$ python -q
>>> import numpy as np
>>> np.set_printoptions(precision=2, suppress=True, linewidth=160, floatmode="fixed")
>>> arr = np.load("out17.npy")
>>> arr
array([[1, 1, 1, 1],
       [1, 2, 1, 2],
       [1, 1, 1, 1],
       [1, 2, 1, 2]])
>>> # symmetric, so the eigenvalues are real
>>> vals, V = np.linalg.eigvalsh(arr)
Traceback (most recent call last):
  File "<python-input-5>", line 1, in <module>
    vals, V = np.linalg.eigvalsh(arr)
    ^^^^^^^
ValueError: too many values to unpack (expected 2)
>>> vals, V = np.linalg.eigh(arr)
>>> np.linalg.eigvalsh(arr + 2 * np.eye(4))
array([2.00, 2.00, 2.76, 7.24])
>>> np.round(V.T @ V, 2) + 0
array([[1.00, 0.00, 0.00, 0.00],
       [0.00, 1.00, 0.00, 0.00],
       [0.00, 0.00, 1.00, 0.00],
       [0.00, 0.00, 0.00, 1.00]])
>>> np.round(np.linalg.eigvalsh(arr @ arr), 2) + 0
array([ 0.00,  0.00,  0.58, 27.42])
>>> np.unique(vals.round(6) + 0, return_counts=True)[1]
array([2, 1, 1])
>>> vals.sum(), np.trace(arr)
(np.float64(6.0), np.int64(6))
>>> (vals > 1e-8).sum(), (vals < -1e-8).sum()
(np.int64(2), np.int64(0))
>>> np.round(V.T @ arr @ V, 2) + 0
array([[0.00, 0.00, 0.00, 0.00],
       [0.00, 0.00, 0.00, 0.00],
       [0.00, 0.00, 0.76, 0.00],
       [0.00, 0.00, 0.00, 5.24]])
>>> V @ np.diag(vals) @ V.T
array([[1.00, 1.00, 1.00, 1.00],
       [1.00, 2.00, 1.00, 2.00],
       [1.00, 1.00, 1.00, 1.00],
       [1.00, 2.00, 1.00, 2.00]])
>>> vals.round(2) + 0
array([0.00, 0.00, 0.76, 5.24])
>>> np.abs(V[:, -1])
array([0.37, 0.60, 0.37, 0.60])
>>> rng = np.random.default_rng(28213)
>>> z = rng.permutation(4)
>>> z
array([2, 1, 3, 0])
>>> B = arr[z][:, z]
>>> round(float(np.linalg.det(B)), 2), np.round(np.linalg.det(arr[z]), 2)
(0.0, np.float64(0.0))
>>> np.round(np.sort(np.abs(np.linalg.eigvals(B))), 2) + 0
array([0.00, 0.00, 0.76, 5.24])
>>> B
array([[1, 1, 1, 1],
       [1, 2, 2, 1],
       [1, 2, 2, 1],
       [1, 1, 1, 1]])
>>> np.trace(B)
np.int64(6)
>>> np.allclose(B, arr)
False
>>> rank = np.linalg.matrix_rank(arr)
>>> rank
np.int64(2)
>>> N = np.linalg.svd(arr)[2][rank:].T
>>> np.linalg.matrix_rank(arr.T @ arr), np.linalg.matrix_rank(arr @ arr.T)
(np.int64(2), np.int64(2))
>>> [int(np.linalg.matrix_rank(arr[:i])) for i in range(1, len(arr) + 1)]
[1, 2, 2, 2]
>>> [int(np.linalg.matrix_rank(arr[:, :j + 1])) for j in range(4)]
[1, 2, 2, 2]
>>> N.shape
(4, 2)
>>> vals, V = np.linalg.eigh(arr)
>>> vec = np.array([2, -2, 1, 0])
>>> np.abs(arr).sum(axis=1).max(), round(np.abs(vals).max(), 2)
(np.int64(6), np.float64(5.24))
>>> round(vec @ arr @ vec / (vec @ vec), 2), round(vals[0], 2), np.round(vals[-1], 2)
(np.float64(0.56), np.float64(-0.0), np.float64(5.24))
>>> vec @ arr @ vec
np.int64(5)
>>> np.round(np.linalg.det(arr.T), 2)
np.float64(0.0)
>>> round(np.linalg.det(2 * arr), 2), np.round(np.linalg.det(arr), 2)
(np.float64(0.0), np.float64(0.0))
>>> np.kron(np.eye(2, dtype=int), arr)
array([[1, 1, 1, 1, 0, 0, 0, 0],
       [1, 2, 1, 2, 0, 0, 0, 0],
       [1, 1, 1, 1, 0, 0, 0, 0],
       [1, 2, 1, 2, 0, 0, 0, 0],
       [0, 0, 0, 0, 1, 1, 1, 1],
       [0, 0, 0, 0, 1, 2, 1, 2],
       [0, 0, 0, 0, 1, 1, 1, 1],
       [0, 0, 0, 0, 1, 2, 1, 2]])
>>> np.round(np.linalg.eigvals(arr), 2) + 0
array([5.24, 0.76, 0.00, 0.00])
>>> np.round(np.linalg.det(arr[::-1]), 2)
np.float64(0.0)
>>> round(np.linalg.eigvals(arr).sum().real, 2)
np.float64(6.0)
>>> data = np.load("data.npy")
>>> data
array([[-4.90, -4.00, -1.00,  2.00],
       [-7.00, -1.90,  6.00,  8.00],
       [ 6.00,  9.00, -5.90,  7.00],
       [-5.00, -4.00, -1.00,  2.10]])
>>> O, V = np.linalg.qr(data[:, :1])[0], np.linalg.qr(data[:, 1:])[0]
>>> sigma = np.linalg.svd(O.T @ V, compute_uv=False)
>>> (sigma > 0.9).sum()
np.int64(1)
>>> round(np.linalg.norm(O @ O.T - V @ V.T, 2), 2)
np.float64(1.0)
>>> sigma
array([1.00])
>>> F = np.loadtxt("dump.csv", delimiter=",")
>>> F
array([[-0.99,  0.94, -0.56],
       [-0.74,  0.43,  0.30],
       [ 0.85, -0.39, -0.73],
       [-0.88,  0.62,  0.25],
       [-0.54,  0.29,  0.16],
       [-0.85,  0.72, -0.40],
       [ 0.87, -0.84,  0.82],
       [-1.00,  1.00, -0.74],
       [ 0.79, -0.79,  0.82],
       [-1.00,  1.00, -0.96],
       [ 1.00, -0.99,  0.98],
       [ 0.79, -0.36, -0.62],
       [ 1.00, -1.00,  0.97],
       [ 0.54, -0.46,  0.36],
       [ 0.49,  0.01, -0.72],
       [-0.62,  0.40,  0.03],
       [-0.97,  0.85, -0.05],
       [-0.06,  0.01,  0.07],
       [ 0.92, -0.79,  0.33],
       [-0.89,  0.78, -0.45],
       [-0.58,  0.54, -0.52],
       [ 0.54,  0.00, -0.75],
       [-0.54,  0.29,  0.16],
       [-0.93,  0.83, -0.44]])
>>> # rows 4 and 22 are equal
>>> B = np.c_[F[:, :1] @ np.array([[4]]), np.array([2, 2, -1, 2, 0, -2, -1, 2, 1, 0, 0, 2, -1, 0, 2, 1, -2, -2, -1, -2, 1, 0, -2, -1])]
>>> B
array([[-3.96,  2.00],
       [-2.96,  2.00],
       [ 3.40, -1.00],
       [-3.52,  2.00],
       [-2.16,  0.00],
       [-3.40, -2.00],
       [ 3.48, -1.00],
       [-4.00,  2.00],
       [ 3.16,  1.00],
       [-4.00,  0.00],
       [ 4.00,  0.00],
       [ 3.16,  2.00],
       [ 4.00, -1.00],
       [ 2.16,  0.00],
       [ 1.96,  2.00],
       [-2.48,  1.00],
       [-3.88, -2.00],
       [-0.24, -2.00],
       [ 3.68, -1.00],
       [-3.56, -2.00],
       [-2.32,  1.00],
       [ 2.16,  0.00],
       [-2.16, -2.00],
       [-3.72, -1.00]])
>>> np.round(np.linalg.norm(B - F @ np.linalg.lstsq(F, B)[0], axis=0), 2) + 0
array([0.00, 7.01])
>>> np.linalg.norm(np.linalg.qr(F)[0].T @ B, axis=0) ** 2 / ((B ** 2).sum(axis=0) + 1e-12)
array([1.00, 0.06])
